$ python -q
>>> import numpy as np
>>> np.set_printoptions(precision=2, suppress=True, linewidth=160)
>>> M = np.loadtxt("dump.csv", delimiter=",")
>>> M.round(2) + 0
array([[ 1.58,  0.  , -0.47, -0.08, -0.17,  0.16, -0.41,  0.42,  0.06,  0.01],
       [ 0.  ,  0.53, -0.27, -0.31, -0.12,  0.27,  0.37, -0.11, -0.36, -0.21],
       [-0.47, -0.27,  1.13, -0.13,  0.17,  0.12, -0.58,  0.2 ,  0.2 ,  0.16],
       [-0.08, -0.31, -0.13,  1.23, -0.3 ,  0.16,  0.12,  0.24,  0.  ,  0.43],
       [-0.17, -0.12,  0.17, -0.3 ,  0.27, -0.12, -0.08, -0.04,  0.34, -0.34],
       [ 0.16,  0.27,  0.12,  0.16, -0.12,  0.93,  0.4 ,  0.31,  0.46, -0.01],
       [-0.41,  0.37, -0.58,  0.12, -0.08,  0.4 ,  1.05, -0.29,  0.28,  0.04],
       [ 0.42, -0.11,  0.2 ,  0.24, -0.04,  0.31, -0.29,  0.4 ,  0.18, -0.16],
       [ 0.06, -0.36,  0.2 ,  0.  ,  0.34,  0.46,  0.28,  0.18,  1.43, -0.1 ],
       [ 0.01, -0.21,  0.16,  0.43, -0.34, -0.01,  0.04, -0.16, -0.1 ,  1.46]])
>>> # rows and columns are dependent
>>> rank = np.linalg.matrix_rank(M)
>>> rank
np.int64(6)
>>> null = np.linalg.svd(M)[2][rank:].T
>>> null.shape
(10, 4)
>>> X = np.load("x.npy")
>>> X
array([[3., 0., 0.],
       [0., 3., 0.],
       [0., 0., 3.]])
>>> # 3 blocks once reordered
>>> rng = np.random.default_rng(263970)
>>> lab = rng.permutation(3)
>>> lab
array([0, 1, 2])
>>> Y = X[lab][:, lab]
>>> np.diag(Y)
array([3., 3., 3.])
>>> np.round(np.linalg.det(Y), 2), np.round(np.linalg.det(X[lab]), 2)
(np.float64(27.0), np.float64(27.0))
>>> vec = np.array([5, 1, 3])
>>> X * vec
array([[15.,  0.,  0.],
       [ 0.,  3.,  0.],
       [ 0.,  0.,  9.]])
>>> np.sign((X @ vec).round(6))
array([1., 1., 1.])
>>> np.einsum("ij,j->i", X, vec)
array([15.,  3.,  9.])
>>> np.linalg.norm(X @ vec) <= np.linalg.norm(X, 2) * np.linalg.norm(vec) + 1e-9
np.True_
>>> (X * vec).sum(axis=1)
array([15.,  3.,  9.])
>>> X @ np.ones(3)
array([3., 3., 3.])
>>> X @ np.eye(3)[0]
array([3., 0., 0.])
>>> Y = np.linalg.invert(X)
Traceback (most recent call last):
  File "<python-input-26>", line 1, in <module>
    Y = np.linalg.invert(X)
        ^^^^^^^^^^^^^^^^
AttributeError: module 'numpy.linalg' has no attribute 'invert'
>>> Y = np.linalg.inv(X)
>>> np.round(np.linalg.det(X) * np.linalg.det(Y), 2)
np.float64(1.0)
>>> np.linalg.det(X) * Y
array([[9., 0., 0.],
       [0., 9., 0.],
       [0., 0., 9.]])
>>> X @ Y
array([[1., 0., 0.],
       [0., 1., 0.],
       [0., 0., 1.]])
>>> (np.abs(Y) > 1e-9).astype(int)
array([[1, 0, 0],
       [0, 1, 0],
       [0, 0, 1]])
>>> def softmax(z):
...     e = np.exp(z - z.max(axis=-1, keepdims=True))
...     return e / e.sum(axis=-1, keepdims=True)
... 
>>> softmax(X[2])
array([0.05, 0.05, 0.91])
>>> softmax(X).sum(axis=1)
array([1., 1., 1.])
>>> scores = X @ X.T / np.sqrt(3)
>>> softmax(scores)
array([[0.99, 0.01, 0.01],
       [0.01, 0.99, 0.01],
       [0.01, 0.01, 0.99]])
>>> softmax(scores).round(6).argmax(axis=1)
array([0, 1, 2])
>>> softmax(scores + np.triu(np.full(scores.shape, -np.inf), 1))
array([[1.  , 0.  , 0.  ],
       [0.01, 0.99, 0.  ],
       [0.01, 0.01, 0.99]])
>>> q, Rm = np.linalg.qr(X)
>>> q
array([[ 1.,  0.,  0.],
       [-0.,  1.,  0.],
       [-0., -0.,  1.]])
>>> np.abs(np.diag(Rm))
array([3., 3., 3.])
>>> q @ Rm
array([[3., 0., 0.],
       [0., 3., 0.],
       [0., 0., 3.]])
>>> np.allclose(Rm.T @ Rm, X.T @ X)
True
>>> np.trace(q @ q.T)
np.float64(3.0)
>>> m1 = np.array([[25.0, 19.0, 11.0, 8.0],
...     [0.0, 3.0, 0.0, 0.0],
...     [-46.0, -37.0, -20.0, -14.0],
...     [-8.0, -11.0, -4.0, -4.0]])
>>> m1
array([[ 25.,  19.,  11.,   8.],
       [  0.,   3.,   0.,   0.],
       [-46., -37., -20., -14.],
       [ -8., -11.,  -4.,  -4.]])
>>> theta = np.radians(72)
>>> Rm = np.eye(4)
>>> Rm[2, 2] = Rm[3, 3] = np.cos(theta)
>>> Rm[2, 3], Rm[3, 2] = -np.sin(theta), np.sin(theta)
>>> Rm
array([[ 1.  ,  0.  ,  0.  ,  0.  ],
       [ 0.  ,  1.  ,  0.  ,  0.  ],
       [ 0.  ,  0.  ,  0.31, -0.95],
       [ 0.  ,  0.  ,  0.95,  0.31]])
>>> Y = m1 @ Rm.T
>>> np.allclose(m1 @ m1.T, Y @ Y.T)
True
>>> np.allclose(np.linalg.norm(m1, axis=1), np.linalg.norm(Y, axis=1))
True
>>> np.round(np.linalg.det(Rm), 2), round(float(np.trace(Rm)), 2)
(np.float64(1.0), 2.62)
>>> np.round(np.linalg.svd(m1, compute_uv=False), 2) + 0, np.round(np.linalg.svd(Y, compute_uv=False), 2) + 0
(array([73.88,  4.41,  1.  ,  0.  ]), array([73.88,  4.41,  1.  ,  0.  ]))
>>> Uu, sig, Vh = np.linalg.svd(m1)
>>> evecs = Vh[:(sig > 1e-8).sum()]
>>> vec = m1[0] + 2 * m1[3] + rng.integers(2) * np.eye(4)[0]
>>> vec
array([ 9., -3.,  3.,  0.])
>>> np.round(evecs.T @ evecs, 2) + 0
array([[ 0.91,  0.  ,  0.27, -0.09],
       [ 0.  ,  1.  ,  0.  ,  0.  ],
       [ 0.27,  0.  ,  0.18,  0.27],
       [-0.09,  0.  ,  0.27,  0.91]])
>>> np.linalg.matrix_rank(np.vstack([m1, vec]))
np.int64(3)
>>> Uu, sig, Vh = np.linalg.svd(m1)
>>> sig.round(2) + 0
array([73.88,  4.41,  1.  ,  0.  ])
>>> np.argmax(sig[:-1] / (sig[1:] + 1e-6)) + 1
np.int64(3)
>>> Y = Uu[:, :3] @ np.diag(sig[:3]) @ Vh[:3]
>>> np.round(np.linalg.norm(m1 - Y) / np.linalg.norm(m1), 2)
np.float64(0.0)
>>> Y.round(2) + 0
array([[ 25.,  19.,  11.,   8.],
       [  0.,   3.,   0.,   0.],
       [-46., -37., -20., -14.],
       [ -8., -11.,  -4.,  -4.]])
>>> round(np.linalg.norm(m1 - Y, 2), 2), round(sig[3], 2)
(np.float64(0.0), np.float64(0.0))
>>> np.linalg.matrix_rank(m1, rtol=0.05)
np.int64(2)
>>> round(np.abs(m1 - Y).max(), 2)
np.float64(0.0)
>>> W0 = np.load("block11.npy")
>>> W0
array([[1, 3, 1, 2, 3, 1, 0, 2, 3, 0],
       [0, 1, 3, 1, 2, 3, 1, 0, 2, 3],
       [3, 0, 1, 3, 1, 2, 3, 1, 0, 2],
       [2, 3, 0, 1, 3, 1, 2, 3, 1, 0],
       [0, 2, 3, 0, 1, 3, 1, 2, 3, 1],
       [1, 0, 2, 3, 0, 1, 3, 1, 2, 3],
       [3, 1, 0, 2, 3, 0, 1, 3, 1, 2],
       [2, 3, 1, 0, 2, 3, 0, 1, 3, 1],
       [1, 2, 3, 1, 0, 2, 3, 0, 1, 3],
       [3, 1, 2, 3, 1, 0, 2, 3, 0, 1]])
>>> np.unique(W0.round(6), axis=0).shape
(10, 10)
>>> feats = np.load("m.npy")
>>> feats
array([[-6,  4,  0],
       [ 3, -2,  0],
       [ 6, -4,  0],
       [ 6, -4,  0]])
>>> # rows 2 and 3 are equal
>>> rank = np.linalg.matrix_rank(feats)
>>> rank
np.int64(1)
>>> null = np.linalg.svd(feats)[2][rank:].T
>>> null @ null.T
array([[0.31, 0.46, 0.  ],
       [0.46, 0.69, 0.  ],
       [0.  , 0.  , 1.  ]])
>>> np.allclose(feats @ null, 0)
True
>>> np.linalg.matrix_rank(feats.T @ feats), np.linalg.matrix_rank(feats @ feats.T)
(np.int64(1), np.int64(1))
>>> [int(np.linalg.matrix_rank(feats[:, :j + 1])) for j in range(3)]
[1, 1, 1]
>>> [int(np.linalg.matrix_rank(feats[:i])) for i in range(1, len(feats) + 1)]
[1, 1, 1, 1]
>>> [round(float(x), 2) for x in np.linalg.svd(feats, compute_uv=False)[:3]]
[13.0, 0.0, 0.0]
>>> np.linalg.matrix_rank(feats, rtol=0.1)
np.int64(1)
>>> Uu, sig, Vh = np.linalg.svd(feats)
>>> sig.round(2) + 0
array([13.,  0.,  0.])
>>> Y = Uu[:, :1] @ np.diag(sig[:1]) @ Vh[:1]
>>> round(float(np.linalg.norm(feats - Y) / np.linalg.norm(feats)), 2)
0.0
>>> round(float(np.linalg.norm(feats - Y, 2)), 2), round(float(sig[1]), 2)
(0.0, 0.0)
>>> np.unique(feats.round(6), axis=0).shape
(3, 3)
>>> feats @ np.linalg.pinv(feats) @ feats
array([[-6.,  4.,  0.],
       [ 3., -2.,  0.],
       [ 6., -4.,  0.],
       [ 6., -4.,  0.]])
>>> np.abs(np.diag(np.linalg.qr(feats)[1])) > 1e-9
array([ True, False, False])
>>> Uu, sig, Vh = np.linalg.svd(feats, full_matrices=False)
>>> np.abs(Uu[:, 0]).round(6).argmax()
np.int64(0)
>>> np.round(np.sqrt((sig ** 2).sum()), 2), round(np.linalg.norm(feats), 2)
(np.float64(13.0), np.float64(13.0))
>>> np.round(Vh @ Vh.T, 2) + 0
array([[1., 0., 0.],
       [0., 1., 0.],
       [0., 0., 1.]])
>>> Uu.shape, sig.shape, Vh.shape
((4, 3), (3,), (3, 3))
>>> sig.round(2) + 0
array([13.,  0.,  0.])
>>> np.round(sig / sig[0], 2) + 0
array([1., 0., 0.])
>>> np.round(Uu.T @ Uu, 2) + 0
array([[1., 0., 0.],
       [0., 1., 0.],
       [0., 0., 1.]])
>>> np.round(Uu.T @ feats @ Vh.T, 2) + 0
array([[13.,  0.,  0.],
       [ 0.,  0.,  0.],
       [ 0.,  0.,  0.]])
>>> Y = np.array([[7], [5], [7]])
>>> mat = np.block([[np.zeros((3, 3)), Y], [Y.T, np.zeros((1, 1))]])
>>> mat
array([[0., 0., 0., 7.],
       [0., 0., 0., 5.],
       [0., 0., 0., 7.],
       [7., 5., 7., 0.]])
>>> # rows and columns are dependent
>>> theta = np.radians(15)
>>> Rm = np.eye(10)
>>> Rm[1, 1] = Rm[2, 2] = np.cos(theta)
>>> Rm[1, 2], Rm[2, 1] = -np.sin(theta), np.sin(theta)
>>> Rm
array([[ 1.  ,  0.  ,  0.  ,  0.  ,  0.  ,  0.  ,  0.  ,  0.  ,  0.  ,  0.  ],
       [ 0.  ,  0.97, -0.26,  0.  ,  0.  ,  0.  ,  0.  ,  0.  ,  0.  ,  0.  ],
       [ 0.  ,  0.26,  0.97,  0.  ,  0.  ,  0.  ,  0.  ,  0.  ,  0.  ,  0.  ],
       [ 0.  ,  0.  ,  0.  ,  1.  ,  0.  ,  0.  ,  0.  ,  0.  ,  0.  ,  0.  ],
       [ 0.  ,  0.  ,  0.  ,  0.  ,  1.  ,  0.  ,  0.  ,  0.  ,  0.  ,  0.  ],
       [ 0.  ,  0.  ,  0.  ,  0.  ,  0.  ,  1.  ,  0.  ,  0.  ,  0.  ,  0.  ],
       [ 0.  ,  0.  ,  0.  ,  0.  ,  0.  ,  0.  ,  1.  ,  0.  ,  0.  ,  0.  ],
       [ 0.  ,  0.  ,  0.  ,  0.  ,  0.  ,  0.  ,  0.  ,  1.  ,  0.  ,  0.  ],
       [ 0.  ,  0.  ,  0.  ,  0.  ,  0.  ,  0.  ,  0.  ,  0.  ,  1.  ,  0.  ],
       [ 0.  ,  0.  ,  0.  ,  0.  ,  0.  ,  0.  ,  0.  ,  0.  ,  0.  ,  1.  ]])
>>> Y = M @ Rm.T
>>> Y.round(2) + 0
array([[ 1.58,  0.12, -0.45, -0.08, -0.17,  0.16, -0.41,  0.42,  0.06,  0.01],
       [ 0.  ,  0.58, -0.12, -0.31, -0.12,  0.27,  0.37, -0.11, -0.36, -0.21],
       [-0.47, -0.55,  1.02, -0.13,  0.17,  0.12, -0.58,  0.2 ,  0.2 ,  0.16],
       [-0.08, -0.27, -0.2 ,  1.23, -0.3 ,  0.16,  0.12,  0.24,  0.  ,  0.43],
       [-0.17, -0.16,  0.13, -0.3 ,  0.27, -0.12, -0.08, -0.04,  0.34, -0.34],
       [ 0.16,  0.23,  0.19,  0.16, -0.12,  0.93,  0.4 ,  0.31,  0.46, -0.01],
       [-0.41,  0.51, -0.46,  0.12, -0.08,  0.4 ,  1.05, -0.29,  0.28,  0.04],
       [ 0.42, -0.16,  0.17,  0.24, -0.04,  0.31, -0.29,  0.4 ,  0.18, -0.16],
       [ 0.06, -0.4 ,  0.11,  0.  ,  0.34,  0.46,  0.28,  0.18,  1.43, -0.1 ],
       [ 0.01, -0.24,  0.1 ,  0.43, -0.34, -0.01,  0.04, -0.16, -0.1 ,  1.46]])
>>> np.round(np.linalg.svd(M, compute_uv=False), 2) + 0, np.round(np.linalg.svd(Y, compute_uv=False), 2) + 0
(array([2., 2., 2., 2., 1., 1., 0., 0., 0., 0.]), array([2., 2., 2., 2., 1., 1., 0., 0., 0., 0.]))
>>> round(float(np.linalg.norm(Y, 2) / np.linalg.norm(Y)), 2)
0.47
>>> np.linalg.cond(Y) > 100
np.True_
>>> np.argsort(-np.linalg.norm(Y, axis=0).round(6), kind="stable")[:3]
array([0, 8, 9])
>>> Y = np.array([[0, 6], [-9, 0]])
>>> C = np.array([[3, 6, 7], [7, 1, 9], [2, 0, 8]])
>>> F = np.kron(Y, C)
>>> F
array([[  0,   0,   0,  18,  36,  42],
       [  0,   0,   0,  42,   6,  54],
       [  0,   0,   0,  12,   0,  48],
       [-27, -54, -63,   0,   0,   0],
       [-63,  -9, -81,   0,   0,   0],
       [-18,   0, -72,   0,   0,   0]])
>>> Uu, sig, Vh = np.linalg.svd(W0)
>>> evecs = Vh[:(sig > 1e-8).sum()]
>>> vec = W0[0] + -3 * W0[1] + rng.integers(2) * np.eye(10)[2]
>>> vec
array([ 1.,  0., -7., -1., -3., -8., -3.,  2., -3., -9.])
>>> np.diag(evecs.T @ evecs)
array([0.9, 0.9, 0.9, 0.9, 0.9, 0.9, 0.9, 0.9, 0.9, 0.9])
>>> evecs.T @ evecs
array([[ 0.9,  0.1, -0.1,  0.1, -0.1,  0.1, -0.1,  0.1, -0.1,  0.1],
       [ 0.1,  0.9,  0.1, -0.1,  0.1, -0.1,  0.1, -0.1,  0.1, -0.1],
       [-0.1,  0.1,  0.9,  0.1, -0.1,  0.1, -0.1,  0.1, -0.1,  0.1],
       [ 0.1, -0.1,  0.1,  0.9,  0.1, -0.1,  0.1, -0.1,  0.1, -0.1],
       [-0.1,  0.1, -0.1,  0.1,  0.9,  0.1, -0.1,  0.1, -0.1,  0.1],
       [ 0.1, -0.1,  0.1, -0.1,  0.1,  0.9,  0.1, -0.1,  0.1, -0.1],
       [-0.1,  0.1, -0.1,  0.1, -0.1,  0.1,  0.9,  0.1, -0.1,  0.1],
       [ 0.1, -0.1,  0.1, -0.1,  0.1, -0.1,  0.1,  0.9,  0.1, -0.1],
       [-0.1,  0.1, -0.1,  0.1, -0.1,  0.1, -0.1,  0.1,  0.9,  0.1],
       [ 0.1, -0.1,  0.1, -0.1,  0.1, -0.1,  0.1, -0.1,  0.1,  0.9]])
>>> np.linalg.matrix_rank(np.vstack([W0, vec]))
np.int64(10)
>>> round(float(np.linalg.norm(vec - evecs.T @ evecs @ vec)), 2)
0.32
